$ ipython --no-banner

In [1]: import numpy as np

In [2]: import numpy.linalg as la

In [3]: np.set_printoptions(precision=1, suppress=True, linewidth=200)

In [4]: def rd(a):
   ...:     return np.round(a, 1) + 0
   ...: 

In [5]: X = np.loadtxt("run19.csv", delimiter=",")

In [6]: print(X)
[[-0.1  0.6 -1.1  0.8]
 [-1.1 -1.1  0.3 -0.5]
 [-0.4 -1.  -1.  -1.4]
 [ 0.9  1.4  0.4  2.2]
 [-0.2  0.5 -1.   0.6]
 [-1.8  1.7  0.8  0.8]
 [-0.8  0.3 -0.3  0.4]
 [ 0.9 -0.5  0.3 -0.8]
 [-0.1 -0.4  0.1  0.3]
 [ 0.3  0.  -1.8  1.2]
 [ 0.9 -0.7 -0.4 -0.6]]

In [7]: x0 = np.array([-1, 0, 2, -2])

In [8]: y = X @ x0

In [9]: print(rd(la.lstsq(X, y)[0]))
[-1.  0.  2. -2.]

In [10]: print(rd(la.solve(X.T @ X, X.T @ y)))
[-1.  0.  2. -2.]

In [11]: rng = np.random.default_rng(18)

In [12]: y = y + 0.1 * rng.normal(size=11)

In [13]: print(rd(y))
[-3.7  2.6  1.3 -4.6 -2.8  1.9 -0.6  1.4 -0.1 -6.  -0.6]

In [14]: c, *_ = la.lstsq(X, y)

In [15]: print(rd(c))
[-1.   0.   1.9 -2. ]

In [16]: print([round(float(la.norm(la.solve(X.T @ X + lam * np.eye(4), X.T @ y))), 2) for lam in (0, 1, 10, 100)])
[2.95, 2.65, 1.5, 0.3]

In [17]: Xs = X - X.mean(axis=0)

In [18]: U, s, vt = la.svd(Xs, full_matrices=False)

In [19]: print(la.matrix_rank(Xs))
4

In [20]: print(rd(s ** 2 / (s ** 2).sum()))
[0.5 0.3 0.2 0. ]

In [21]: print(np.searchsorted(np.cumsum(s ** 2) / (s ** 2).sum(), 0.9) + 1)
3

In [22]: print(rd(s))
[4.2 3.  2.3 1.1]

In [23]: print(np.abs(U[:, 0]).argmax())
3

In [24]: print(rd(vt[0] * np.sign(vt[0, np.abs(vt[0]).argmax()])))
[-0.1  0.7  0.1  0.7]

In [25]: d = la.norm(X[:, None] - X[None], axis=-1)

In [26]: print(la.matrix_rank(d ** 2))
6

In [27]: print(np.unravel_index(d.round(6).argmax(), d.shape))
(np.int64(2), np.int64(3))

In [28]: print(d.shape)
(11, 11)

In [29]: print(rd(la.norm(X, axis=1)))
[1.5 1.7 2.  2.8 1.3 2.7 1.  1.3 0.5 2.2 1.3]

In [30]: print(rd(la.norm(X - X.mean(axis=0), axis=1)))
[1.1 1.8 2.1 2.7 0.9 2.6 0.7 1.7 0.6 1.8 1.6]

In [31]: data = np.load("w.npy")

In [32]: print(data)
[[0 0 1 0 0 0 0 0 0 0]
 [0 1 0 0 0 0 0 0 0 0]
 [0 0 0 0 0 1 0 0 0 0]
 [0 0 0 0 1 0 0 0 0 0]
 [0 0 0 0 0 0 0 0 1 0]
 [0 0 0 0 0 0 1 0 0 0]
 [0 0 0 1 0 0 0 0 0 0]
 [0 0 0 0 0 0 0 0 0 1]
 [1 0 0 0 0 0 0 0 0 0]
 [0 0 0 0 0 0 0 1 0 0]]

In [33]: x0 = np.array([-1, -1, -1, -2, -1, 0, 2, -1, -1, -1])

In [34]: h = np.maximum(data @ x0, 0)

In [35]: print(np.maximum(data @ x0, 0) - np.maximum(-data @ x0, 0))
[-1 -1  0 -1 -1  2 -2 -1 -1 -1]

In [36]: print(np.maximum(data @ (3 * x0), 0))
[0 0 0 0 0 6 0 0 0 0]

In [37]: print(rd(np.tanh(data @ x0)))
[-0.8 -0.8  0.  -0.8 -0.8  1.  -1.  -0.8 -0.8 -0.8]

In [38]: labels = rng.permutation(10)

In [39]: out = data[:, labels] * rng.choice([-1, 1], 10)

In [40]: print(out)
[[ 0  0  0  0 -1  0  0  0  0  0]
 [ 0  0  0  1  0  0  0  0  0  0]
 [ 0  0  0  0  0  0  0  0  1  0]
 [ 0 -1  0  0  0  0  0  0  0  0]
 [ 0  0  0  0  0  0  0  1  0  0]
 [ 1  0  0  0  0  0  0  0  0  0]
 [ 0  0  0  0  0  1  0  0  0  0]
 [ 0  0  0  0  0  0  0  0  0  1]
 [ 0  0  1  0  0  0  0  0  0  0]
 [ 0  0  0  0  0  0  1  0  0  0]]

In [41]: U, _, vt = la.svd(data.T @ out)

In [42]: print(labels)
[6 4 0 1 2 3 7 8 5 9]

In [43]: print(U @ vt)
[[ 0.  0.  1.  0.  0.  0.  0.  0.  0.  0.]
 [ 0.  0.  0.  1.  0.  0.  0.  0.  0.  0.]
 [ 0.  0.  0.  0. -1.  0.  0.  0.  0.  0.]
 [ 0.  0.  0.  0.  0.  1.  0.  0.  0.  0.]
 [ 0. -1.  0.  0.  0.  0.  0.  0.  0.  0.]
 [ 0.  0.  0.  0.  0.  0.  0.  0.  1.  0.]
 [ 1.  0.  0.  0.  0.  0.  0.  0.  0.  0.]
 [ 0.  0.  0.  0.  0.  0.  1.  0.  0.  0.]
 [ 0.  0.  0.  0.  0.  0.  0.  1.  0.  0.]
 [ 0.  0.  0.  0.  0.  0.  0.  0.  0.  1.]]

In [44]: print(rd(la.lstsq(data, out)[0]))
[[ 0.  0.  1.  0.  0.  0.  0.  0.  0.  0.]
 [ 0.  0.  0.  1.  0.  0.  0.  0.  0.  0.]
 [ 0.  0.  0.  0. -1.  0.  0.  0.  0.  0.]
 [ 0.  0.  0.  0.  0.  1.  0.  0.  0.  0.]
 [ 0. -1.  0.  0.  0.  0.  0.  0.  0.  0.]
 [ 0.  0.  0.  0.  0.  0.  0.  0.  1.  0.]
 [ 1.  0.  0.  0.  0.  0.  0.  0.  0.  0.]
 [ 0.  0.  0.  0.  0.  0.  1.  0.  0.  0.]
 [ 0.  0.  0.  0.  0.  0.  0.  1.  0.  0.]
 [ 0.  0.  0.  0.  0.  0.  0.  0.  0.  1.]]
